$ ipython --no-banner

In [1]: import numpy as np

In [2]: np.set_printoptions(precision=2, suppress=True, linewidth=160)

In [3]: def rnd(a):
   ...:     return np.round(a, 2) + 0
   ...: 

In [4]: Y = np.array([[-2, -1], [-2, -3]])

In [5]: basis = np.array([[2, 1], [1, 1]])

In [6]: A = np.kron(Y, basis)

In [7]: A
Out[7]: 
array([[-4, -2, -2, -1],
       [-2, -2, -1, -1],
       [-4, -2, -6, -3],
       [-2, -2, -3, -3]])

In [8]: x = np.array([-1, 1, 0, 1])

In [9]: A @ (2 * x)
Out[9]: array([ 2, -2, -2, -6])

In [10]: A @ np.ones(4)
Out[10]: array([ -9.,  -6., -15., -10.])

In [11]: (A @ x).argmax()
Out[11]: np.int64(0)

In [12]: ev, vecs = np.linalg.eig(A)

In [13]: rnd(np.prod(ev))
Out[13]: np.float64(16.0)

In [14]: rnd(ev)
Out[14]: array([-10.47,  -0.38,  -2.62,  -1.53])

In [15]: rnd(np.sort(np.linalg.eigvals(A @ A)))
Out[15]: array([  0.15,   2.33,   6.85, 109.67])

In [16]: Y = np.array([[-1, -1, 2], [0, -2, 2], [-2, -2, -2], [-1, -2, 2]])

In [17]: Y.T @ A.T
Out[17]: 
array([[  9,   5,  19,  11],
       [ 14,  10,  26,  18],
       [-10,  -8,  -6,  -8]])

In [18]: np.linalg.matrix_rank(np.vstack([A, Y.T]))
Out[18]: np.int64(4)

In [19]: Y @ A
---------------------------------------------------------------------------
ValueError                                Traceback (most recent call last)
Cell In[19], line 1
----> 1 Y @ A

ValueError: matmul: Input operand 1 has a mismatch in its core dimension 0, with gufunc signature (n?,k),(k,m?)->(n?,m?) (size 4 is different from 3)

In [20]: rnd(np.linalg.norm(A, axis=0))
Out[20]: array([6.32, 4.  , 7.07, 4.47])

In [21]: rng = np.random.default_rng(15)

In [22]: labels = rng.permutation(4)

In [23]: Y = A[:, labels] * rng.choice([-1, 1], 4)

In [24]: Y
Out[24]: 
array([[-4,  2,  1,  2],
       [-2,  1,  1,  2],
       [-4,  6,  3,  2],
       [-2,  3,  3,  2]])

In [25]: U, _, Vt = np.linalg.svd(A.T @ Y)

In [26]: rnd(np.linalg.lstsq(A, Y)[0])
Out[26]: 
array([[ 1.,  0.,  0.,  0.],
       [ 0.,  0.,  0., -1.],
       [ 0., -1.,  0.,  0.],
       [ 0.,  0., -1.,  0.]])

In [27]: data = np.loadtxt("m.csv", delimiter=",")

In [28]: data
Out[28]: 
array([[ 0.3 , -0.7 ],
       [ 0.42, -0.98],
       [ 0.24, -0.56],
       [-0.9 ,  2.1 ]])

In [29]: Y = np.array([[-1, -1], [0, -2]])

In [30]: rnd(np.einsum("ik,kj->ji", data, Y))
Out[30]: 
array([[-0.3 , -0.42, -0.24,  0.9 ],
       [ 1.1 ,  1.54,  0.88, -3.3 ]])

In [31]: rnd(np.einsum("ij->j", data))
Out[31]: array([ 0.06, -0.14])

In [32]: np.linalg.matrix_rank(np.vstack([data, Y.T]))
Out[32]: np.int64(2)

In [33]: rnd(Y.T @ data.T)
Out[33]: 
array([[-0.3 , -0.42, -0.24,  0.9 ],
       [ 1.1 ,  1.54,  0.88, -3.3 ]])

In [34]: np.linalg.matrix_rank(data @ Y)
Out[34]: np.int64(1)

In [35]: rnd(np.einsum("ij,ij->i", data, data))
Out[35]: array([0.58, 1.14, 0.37, 5.22])

In [36]: K = np.array([[3, 0, 0], [0, 5, 0], [0, 0, 3]])

In [37]: Y = K / np.sqrt((K ** 2).mean(axis=1, keepdims=True))

In [38]: np.linalg.matrix_rank(Y) == np.linalg.matrix_rank(K)
Out[38]: np.True_

In [39]: rnd(np.linalg.norm(Y, axis=1))
Out[39]: array([1.73, 1.73, 1.73])

In [40]: rnd(Y[0])
Out[40]: array([1.73, 0.  , 0.  ])

In [41]: np.linalg.matrix_rank(K - K.mean(axis=1, keepdims=True))
Out[41]: np.int64(2)
